>>> import numpy as np
>>> from numpy import linalg as LA
>>> np.set_printoptions(precision=3, suppress=True, linewidth=160)
>>> m1 = np.load("w.npy")
>>> m1
array([[-0.079, -0.267, -0.52 ,  0.454, -0.394,  0.388,  0.352,  0.082,  0.104],
       [-0.436, -0.462,  0.255,  0.085, -0.253, -0.202, -0.338,  0.543, -0.106],
       [-0.198,  0.033, -0.562, -0.29 , -0.271, -0.665,  0.023, -0.195, -0.071],
       [-0.277, -0.059, -0.249, -0.039,  0.325,  0.291, -0.116, -0.118, -0.799],
       [ 0.475, -0.367,  0.188, -0.39 , -0.534,  0.166, -0.031, -0.223, -0.297],
       [ 0.04 ,  0.265,  0.314,  0.66 , -0.291, -0.306,  0.01 , -0.306, -0.35 ],
       [-0.594, -0.033,  0.191, -0.112, -0.174,  0.274, -0.177, -0.608,  0.3  ],
       [ 0.317, -0.42 , -0.254,  0.316,  0.27 , -0.105, -0.6  , -0.284,  0.185],
       [-0.079, -0.573,  0.23 ,  0.037,  0.359, -0.272,  0.596, -0.229, -0.009]])
>>> # columns are unit length and at right angles
>>> Q, evecs = LA.qr(m1[:, :5])[0], LA.qr(m1[:, 5:])[0]
>>> sig = LA.svd(Q.T @ evecs, compute_uv=False)
>>> round(float(LA.norm(Q @ Q.T - evecs @ evecs.T, 2)), 3)
1.0
>>> sig.round(3) + 0
array([0., 0., 0., 0.])
>>> np.degrees(np.arccos(sig.clip(0, 1)))
array([90., 90., 90., 90.])
>>> (sig > 0.9).sum()
np.int64(0)
>>> Y = LA.inv(m1)
>>> np.round(LA.cond(m1), 3)
np.float64(1.0)
>>> np.round(m1 @ Y, 3) + 0
array([[1., 0., 0., 0., 0., 0., 0., 0., 0.],
       [0., 1., 0., 0., 0., 0., 0., 0., 0.],
       [0., 0., 1., 0., 0., 0., 0., 0., 0.],
       [0., 0., 0., 1., 0., 0., 0., 0., 0.],
       [0., 0., 0., 0., 1., 0., 0., 0., 0.],
       [0., 0., 0., 0., 0., 1., 0., 0., 0.],
       [0., 0., 0., 0., 0., 0., 1., 0., 0.],
       [0., 0., 0., 0., 0., 0., 0., 1., 0.],
       [0., 0., 0., 0., 0., 0., 0., 0., 1.]])
>>> print(Y)
[[-0.079 -0.436 -0.198 -0.277  0.475  0.04  -0.594  0.317 -0.079]
 [-0.267 -0.462  0.033 -0.059 -0.367  0.265 -0.033 -0.42  -0.573]
 [-0.52   0.255 -0.562 -0.249  0.188  0.314  0.191 -0.254  0.23 ]
 [ 0.454  0.085 -0.29  -0.039 -0.39   0.66  -0.112  0.316  0.037]
 [-0.394 -0.253 -0.271  0.325 -0.534 -0.291 -0.174  0.27   0.359]
 [ 0.388 -0.202 -0.665  0.291  0.166 -0.306  0.274 -0.105 -0.272]
 [ 0.352 -0.338  0.023 -0.116 -0.031  0.01  -0.177 -0.6    0.596]
 [ 0.082  0.543 -0.195 -0.118 -0.223 -0.306 -0.608 -0.284 -0.229]
 [ 0.104 -0.106 -0.071 -0.799 -0.297 -0.35   0.3    0.185 -0.009]]
>>> vec = np.array([-3, -3, 3, 2, 0, -1, -2, 2, 1])
>>> np.round(m1.T @ (m1 @ vec), 3) + 0
array([-3., -3.,  3.,  2.,  0., -1., -2.,  2.,  1.])
>>> np.abs(LA.eigvals(m1))
array([1., 1., 1., 1., 1., 1., 1., 1., 1.])
>>> LA.inv(m1)
array([[-0.079, -0.436, -0.198, -0.277,  0.475,  0.04 , -0.594,  0.317, -0.079],
       [-0.267, -0.462,  0.033, -0.059, -0.367,  0.265, -0.033, -0.42 , -0.573],
       [-0.52 ,  0.255, -0.562, -0.249,  0.188,  0.314,  0.191, -0.254,  0.23 ],
       [ 0.454,  0.085, -0.29 , -0.039, -0.39 ,  0.66 , -0.112,  0.316,  0.037],
       [-0.394, -0.253, -0.271,  0.325, -0.534, -0.291, -0.174,  0.27 ,  0.359],
       [ 0.388, -0.202, -0.665,  0.291,  0.166, -0.306,  0.274, -0.105, -0.272],
       [ 0.352, -0.338,  0.023, -0.116, -0.031,  0.01 , -0.177, -0.6  ,  0.596],
       [ 0.082,  0.543, -0.195, -0.118, -0.223, -0.306, -0.608, -0.284, -0.229],
       [ 0.104, -0.106, -0.071, -0.799, -0.297, -0.35 ,  0.3  ,  0.185, -0.009]])
>>> round(float(LA.norm(vec)), 3), round(float(LA.norm(m1 @ vec)), 3)
(6.403, 6.403)
>>> rng = np.random.default_rng(722)
>>> Y = m1 + rng.integers(-2, 3, (9, 1)) @ rng.integers(-2, 3, (1, 9))
>>> Y
array([[-1.079, -2.267, -0.52 ,  0.454,  1.606, -1.612,  0.352, -0.918,  1.104],
       [-0.436, -0.462,  0.255,  0.085, -0.253, -0.202, -0.338,  0.543, -0.106],
       [-2.198, -3.967, -0.562, -0.29 ,  3.729, -4.665,  0.023, -2.195,  1.929],
       [ 1.723,  3.941, -0.249, -0.039, -3.675,  4.291, -0.116,  1.882, -2.799],
       [-0.525, -2.367,  0.188, -0.39 ,  1.466, -1.834, -0.031, -1.223,  0.703],
       [ 0.04 ,  0.265,  0.314,  0.66 , -0.291, -0.306,  0.01 , -0.306, -0.35 ],
       [-2.594, -4.033,  0.191, -0.112,  3.826, -3.726, -0.177, -2.608,  2.3  ],
       [ 0.317, -0.42 , -0.254,  0.316,  0.27 , -0.105, -0.6  , -0.284,  0.185],
       [-0.079, -0.573,  0.23 ,  0.037,  0.359, -0.272,  0.596, -0.229, -0.009]])
>>> LA.matrix_rank(Y - m1, tol=1e-8)
np.int64(1)
>>> print(np.abs(Y - m1).sum(axis=1))
[ 9.  0. 18. 18.  9.  0. 18.  0.  0.]
>>> F = np.load("m.npy")
>>> F
array([[ 0, -5,  1, -5,  4,  0, -5,  0],
       [ 0,  0, -4,  0,  3,  1,  1, -2],
       [ 0,  0,  0,  1, -5, -2, -4,  2],
       [ 0,  0,  0,  0, -2, -5, -1, -4],
       [ 0,  0,  0,  0,  0,  4, -2,  2],
       [ 0,  0,  0,  0,  0,  0,  1,  2],
       [ 0,  0,  0,  0,  0,  0,  0,  2],
       [ 0,  0,  0,  0,  0,  0,  0,  0]])
>>> # triangular, det is the product of the diagonal
>>> U, sig, VT = LA.svd(F)
>>> sig
array([9.837, 8.614, 7.677, 3.92 , 2.569, 0.317, 0.154, 0.   ])
>>> Y = U[:, :7] @ np.diag(sig[:7]) @ VT[:7]
>>> round(LA.norm(F - Y, 2), 3), sig[7]
(np.float64(0.0), np.float64(0.0))
>>> np.round(np.abs(F - Y).max(), 3)
np.float64(0.0)
>>> print(LA.lstsq(F[:-1].T, F[-1])[2])
7
>>> data = np.load("test17.npy")
>>> data
array([[-9.,  3.,  8.,  9.,  5.],
       [ 0.,  0.,  3.,  1.,  0.],
       [ 0.,  3.,  1.,  1.,  1.],
       [ 0.,  3.,  3.,  1.,  0.],
       [ 0.,  3.,  3.,  3.,  0.]])
>>> # row 0 is much longer than the rest
>>> def softmax(z):
...     e = np.exp(z - z.max(axis=-1, keepdims=True))
...     return e / e.sum(axis=-1, keepdims=True)
... 
>>> print(softmax(data[3]))
[0.022 0.447 0.447 0.061 0.022]
>>> np.round(softmax(10 * data[3]), 3) + 0
array([0. , 0.5, 0.5, 0. , 0. ])
>>> scores = data @ data.T / np.sqrt(5)
>>> softmax(scores).round(6).argmax(axis=1)
array([0, 0, 0, 0, 0])
>>> print(np.round(softmax(scores + np.triu(np.full(scores.shape, -np.inf), 1)), 3) + 0)
[[1. 0. 0. 0. 0.]
 [1. 0. 0. 0. 0.]
 [1. 0. 0. 0. 0.]
 [1. 0. 0. 0. 0.]
 [1. 0. 0. 0. 0.]]
>>> t = np.radians(30)
>>> r_ = np.eye(9)
>>> r_[7, 7] = r_[8, 8] = np.cos(t)
>>> r_[7, 8], r_[8, 7] = -np.sin(t), np.sin(t)
>>> r_
array([[ 1.   ,  0.   ,  0.   ,  0.   ,  0.   ,  0.   ,  0.   ,  0.   ,  0.   ],
       [ 0.   ,  1.   ,  0.   ,  0.   ,  0.   ,  0.   ,  0.   ,  0.   ,  0.   ],
       [ 0.   ,  0.   ,  1.   ,  0.   ,  0.   ,  0.   ,  0.   ,  0.   ,  0.   ],
       [ 0.   ,  0.   ,  0.   ,  1.   ,  0.   ,  0.   ,  0.   ,  0.   ,  0.   ],
       [ 0.   ,  0.   ,  0.   ,  0.   ,  1.   ,  0.   ,  0.   ,  0.   ,  0.   ],
       [ 0.   ,  0.   ,  0.   ,  0.   ,  0.   ,  1.   ,  0.   ,  0.   ,  0.   ],
       [ 0.   ,  0.   ,  0.   ,  0.   ,  0.   ,  0.   ,  1.   ,  0.   ,  0.   ],
       [ 0.   ,  0.   ,  0.   ,  0.   ,  0.   ,  0.   ,  0.   ,  0.866, -0.5  ],
       [ 0.   ,  0.   ,  0.   ,  0.   ,  0.   ,  0.   ,  0.   ,  0.5  ,  0.866]])
>>> Y = m1 @ r_.T
>>> LA.svd(m1, compute_uv=False), LA.svd(Y, compute_uv=False)
(array([1., 1., 1., 1., 1., 1., 1., 1., 1.]), array([1., 1., 1., 1., 1., 1., 1., 1., 1.]))
>>> print(np.round(LA.det(r_), 3), np.round(np.trace(r_), 3))
1.0 8.732
>>> print(np.abs(Y - m1).max(axis=0))
[0.    0.    0.    0.    0.    0.    0.    0.415 0.344]
>>> round(float(LA.norm(data) ** 2 / LA.norm(data, 2) ** 2), 3)
1.124
>>> print(data[3] @ data[4])
21.0
>>> round(LA.norm(data, 1), 3), np.round(LA.norm(data, np.inf), 3)
(np.float64(18.0), np.float64(34.0))
>>> np.trace(data)
np.float64(-7.0)
>>> data.inv()
Traceback (most recent call last):
  File "<python-input-57>", line 1, in <module>
    data.inv()
    ^^^^^^^^
AttributeError: 'numpy.ndarray' object has no attribute 'inv'
>>> np.round(LA.det(data), 3)
np.float64(162.0)
>>> np.sort(np.abs(LA.eigvals(data)))
array([1.114, 1.114, 2.538, 5.714, 9.   ])
>>> data @ data
array([[ 81.,  39., -13., -46., -37.],
       [  0.,  12.,   6.,   4.,   3.],
       [  0.,   9.,  16.,   8.,   1.],
       [  0.,  12.,  15.,   7.,   3.],
       [  0.,  18.,  21.,   9.,   3.]])
>>> Q, evecs = LA.qr(data[:, :2])[0], LA.qr(data[:, 2:])[0]
>>> sig = LA.svd(Q.T @ evecs, compute_uv=False)
>>> print((sig > 0.9).sum())
1
>>> print(sig)
[0.995 0.59 ]
>>> arr = np.array([[6, 6, 2],
...     [0, 0, 0],
...     [9, 9, 3],
...     [0, 0, 0],
...     [9, 9, 3],
...     [0, 0, 0],
...     [3, 3, 1],
...     [6, 6, 2]])
>>> arr
array([[6, 6, 2],
       [0, 0, 0],
       [9, 9, 3],
       [0, 0, 0],
       [9, 9, 3],
       [0, 0, 0],
       [3, 3, 1],
       [6, 6, 2]])
>>> # null space of dimension 2
>>> U, sig, VT = LA.svd(arr)
>>> evecs = VT[:(sig > 1e-8).sum()]
>>> vec = arr[5] + -1 * arr[2] + rng.integers(2) * np.eye(3)[1]
>>> vec
array([-9., -9., -3.])
>>> np.diag(evecs.T @ evecs)
array([0.474, 0.474, 0.053])
>>> np.allclose(evecs.T @ evecs @ vec, vec)
True
>>> softmax(arr[5] + 4)
array([0.333, 0.333, 0.333])
>>> scores = arr @ arr.T / np.sqrt(3)
>>> softmax(scores)[5] @ arr
array([4.125, 4.125, 1.375])
>>> arr @ LA.pinv(arr) @ arr
array([[6., 6., 2.],
       [0., 0., 0.],
       [9., 9., 3.],
       [0., 0., 0.],
       [9., 9., 3.],
       [0., 0., 0.],
       [3., 3., 1.],
       [6., 6., 2.]])
>>> np.round(np.trace(LA.pinv(arr) @ arr), 3)
np.float64(1.0)
>>> print(LA.lstsq(arr[:-1].T, arr[-1])[2])
1
>>> np.unique(arr.round(6), axis=0).shape
(4, 3)
>>> np.allclose(arr[:-1].T @ LA.lstsq(arr[:-1].T, arr[-1])[0], arr[-1])
True
>>> vec = np.array([1, 0, 3])
>>> h1 = np.maximum(arr @ vec, 0)
>>> np.flatnonzero(h1 > 1e-9)
array([0, 2, 4, 6, 7])
>>> h1
array([12,  0, 18,  0, 18,  0,  6, 12])
>>> print(np.tanh(arr @ vec))
[1. 0. 1. 0. 1. 0. 1. 1.]
>>> np.maximum(arr @ vec, 0) - np.maximum(-arr @ vec, 0)
array([12,  0, 18,  0, 18,  0,  6, 12])
>>> t = np.radians(30)
>>> r_ = np.eye(3)
>>> r_[2, 2] = r_[0, 0] = np.cos(t)
>>> r_[2, 0], r_[0, 2] = -np.sin(t), np.sin(t)
>>> r_
array([[ 0.866,  0.   ,  0.5  ],
       [ 0.   ,  1.   ,  0.   ],
       [-0.5  ,  0.   ,  0.866]])
>>> Y = arr @ r_.T
>>> print(round(float(LA.det(r_)), 3), round(float(np.trace(r_)), 3))
1.0 2.732
>>> Y
array([[ 6.196,  6.   , -1.268],
       [ 0.   ,  0.   ,  0.   ],
       [ 9.294,  9.   , -1.902],
       [ 0.   ,  0.   ,  0.   ],
       [ 9.294,  9.   , -1.902],
       [ 0.   ,  0.   ,  0.   ],
       [ 3.098,  3.   , -0.634],
       [ 6.196,  6.   , -1.268]])
>>> np.abs(Y - arr).max(axis=0)
array([0.294, 0.   , 4.902])
>>> np.allclose(arr @ arr.T, Y @ Y.T)
True
>>> np.allclose(LA.norm(arr, axis=1), LA.norm(Y, axis=1))
True
>>> E = np.loadtxt("out15.csv", delimiter=",")
>>> E
array([[ 1.   ,  0.   ,  0.   ,  0.   ,  0.   ,  0.   ,  0.   ,  0.   ],
       [ 0.   ,  1.   ,  0.   ,  0.   ,  0.   ,  0.   ,  0.   ,  0.   ],
       [ 0.   ,  0.   ,  1.   ,  0.   ,  0.   ,  0.   ,  0.   ,  0.   ],
       [ 0.   ,  0.   ,  0.   ,  0.809,  0.   ,  0.   ,  0.   , -0.588],
       [ 0.   ,  0.   ,  0.   ,  0.   ,  1.   ,  0.   ,  0.   ,  0.   ],
       [ 0.   ,  0.   ,  0.   ,  0.   ,  0.   ,  1.   ,  0.   ,  0.   ],
       [ 0.   ,  0.   ,  0.   ,  0.   ,  0.   ,  0.   ,  1.   ,  0.   ],
       [ 0.   ,  0.   ,  0.   ,  0.588,  0.   ,  0.   ,  0.   ,  0.809]])
>>> T = np.stack([arr, 2 * arr, arr[::-1]])
>>> LA.matrix_rank(T.reshape(3, -1))
np.int64(2)
>>> (T @ arr.T).shape
(3, 8, 8)
>>> LA.matrix_rank(T)
array([1, 1, 1])
>>> np.round(E @ E.T, 3) + 0
array([[1., 0., 0., 0., 0., 0., 0., 0.],
       [0., 1., 0., 0., 0., 0., 0., 0.],
       [0., 0., 1., 0., 0., 0., 0., 0.],
       [0., 0., 0., 1., 0., 0., 0., 0.],
       [0., 0., 0., 0., 1., 0., 0., 0.],
       [0., 0., 0., 0., 0., 1., 0., 0.],
       [0., 0., 0., 0., 0., 0., 1., 0.],
       [0., 0., 0., 0., 0., 0., 0., 1.]])
>>> E[:, 7] @ E[:, 6]
np.float64(0.0)
>>> print(LA.norm(E, axis=0))
[1. 1. 1. 1. 1. 1. 1. 1.]
>>> LA.pinv(E)
array([[ 1.   ,  0.   ,  0.   ,  0.   ,  0.   ,  0.   ,  0.   ,  0.   ],
       [ 0.   ,  1.   ,  0.   ,  0.   ,  0.   ,  0.   ,  0.   ,  0.   ],
       [ 0.   ,  0.   ,  1.   ,  0.   ,  0.   ,  0.   ,  0.   ,  0.   ],
       [ 0.   ,  0.   ,  0.   ,  0.809,  0.   ,  0.   ,  0.   ,  0.588],
       [ 0.   ,  0.   ,  0.   ,  0.   ,  1.   ,  0.   ,  0.   ,  0.   ],
       [ 0.   ,  0.   ,  0.   ,  0.   ,  0.   ,  1.   ,  0.   ,  0.   ],
       [ 0.   ,  0.   ,  0.   ,  0.   ,  0.   ,  0.   ,  1.   ,  0.   ],
       [ 0.   ,  0.   ,  0.   , -0.588,  0.   ,  0.   ,  0.   ,  0.809]])
>>> print(LA.svd(E, compute_uv=False))
[1. 1. 1. 1. 1. 1. 1. 1.]
>>> round(float(LA.norm(E)), 3)
2.828
>>> LA.rank(E)
Traceback (most recent call last):
  File "<python-input-111>", line 1, in <module>
    LA.rank(E)
    ^^^^^^^
AttributeError: module 'numpy.linalg' has no attribute 'rank'
>>> print(np.count_nonzero(E))
10
>>> E.mean(axis=0)
array([0.125, 0.125, 0.125, 0.175, 0.125, 0.125, 0.125, 0.028])
>>> E - E[0]
array([[ 0.   ,  0.   ,  0.   ,  0.   ,  0.   ,  0.   ,  0.   ,  0.   ],
       [-1.   ,  1.   ,  0.   ,  0.   ,  0.   ,  0.   ,  0.   ,  0.   ],
       [-1.   ,  0.   ,  1.   ,  0.   ,  0.   ,  0.   ,  0.   ,  0.   ],
       [-1.   ,  0.   ,  0.   ,  0.809,  0.   ,  0.   ,  0.   , -0.588],
       [-1.   ,  0.   ,  0.   ,  0.   ,  1.   ,  0.   ,  0.   ,  0.   ],
       [-1.   ,  0.   ,  0.   ,  0.   ,  0.   ,  1.   ,  0.   ,  0.   ],
       [-1.   ,  0.   ,  0.   ,  0.   ,  0.   ,  0.   ,  1.   ,  0.   ],
       [-1.   ,  0.   ,  0.   ,  0.588,  0.   ,  0.   ,  0.   ,  0.809]])
>>> E.sum(axis=0)
array([1.   , 1.   , 1.   , 1.397, 1.   , 1.   , 1.   , 0.221])
